% python3 -q
>>> import numpy as np
>>> np.set_printoptions(suppress=True, linewidth=160)
>>> def rd(a):
...     return np.round(a, 4) + 0
... 
>>> rng = np.random.default_rng(69)
>>> mat = np.array([[7, 4, 8, 3, -8, 8, -8],
...     [8, -8, -8, -1, -3, 8, -7],
...     [-8, 6, -9, 4, -5, -6, -5],
...     [1, -4, 5, 2, -9, 2, 6],
...     [6, -9, 3, -5, -4, 3, 2],
...     [-2, 3, 4, -9, 9, -1, 1],
...     [-2, 4, -9, 5, 5, -5, -3]]) * (rng.random((7, 7)) < 0.3)
>>> mat
array([[ 0,  0,  0,  0,  0,  0,  0],
       [ 0, -8,  0,  0,  0,  0,  0],
       [-8,  0,  0,  0,  0, -6, -5],
       [ 0,  0,  0,  0, -9,  0,  6],
       [ 0,  0,  0,  0,  0,  0,  0],
       [ 0,  0,  0,  0,  9,  0,  1],
       [ 0,  0,  0,  5,  0, -5,  0]])
>>> U, sv, vt = np.linalg.svd(mat)
>>> evecs = vt[:(sv > 1e-8).sum()]
>>> x = mat[1] + 5 * mat[2] + rng.integers(2) * np.eye(7)[1]
>>> x
array([-40.,  -8.,   0.,   0.,   0., -30., -25.])
>>> rd(evecs.T @ evecs)
array([[ 0.7805,  0.    ,  0.    ,  0.2927,  0.    ,  0.2927,  0.    ],
       [ 0.    ,  1.    ,  0.    ,  0.    ,  0.    ,  0.    ,  0.    ],
       [ 0.    ,  0.    ,  0.    ,  0.    ,  0.    ,  0.    ,  0.    ],
       [ 0.2927,  0.    ,  0.    ,  0.6098,  0.    , -0.3902,  0.    ],
       [ 0.    ,  0.    ,  0.    ,  0.    ,  1.    ,  0.    ,  0.    ],
       [ 0.2927,  0.    ,  0.    , -0.3902,  0.    ,  0.6098,  0.    ],
       [ 0.    ,  0.    ,  0.    ,  0.    ,  0.    ,  0.    ,  1.    ]])
>>> rd(np.diag(evecs.T @ evecs))
array([0.7805, 1.    , 0.    , 0.6098, 1.    , 0.6098, 1.    ])
>>> r = np.linalg.matrix_rank(mat)
>>> r
np.int64(5)
>>> N = np.linalg.svd(mat)[2][r:].T
>>> np.linalg.matrix_rank(mat.T @ mat), np.linalg.matrix_rank(mat @ mat.T)
(np.int64(5), np.int64(5))
>>> N.shape
(7, 2)
>>> rd(N @ N.T)
array([[ 0.2195,  0.    ,  0.    , -0.2927,  0.    , -0.2927,  0.    ],
       [ 0.    ,  0.    ,  0.    ,  0.    ,  0.    ,  0.    ,  0.    ],
       [ 0.    ,  0.    ,  1.    ,  0.    ,  0.    ,  0.    ,  0.    ],
       [-0.2927,  0.    ,  0.    ,  0.3902,  0.    ,  0.3902,  0.    ],
       [ 0.    ,  0.    ,  0.    ,  0.    ,  0.    ,  0.    ,  0.    ],
       [-0.2927,  0.    ,  0.    ,  0.3902,  0.    ,  0.3902,  0.    ],
       [ 0.    ,  0.    ,  0.    ,  0.    ,  0.    ,  0.    ,  0.    ]])
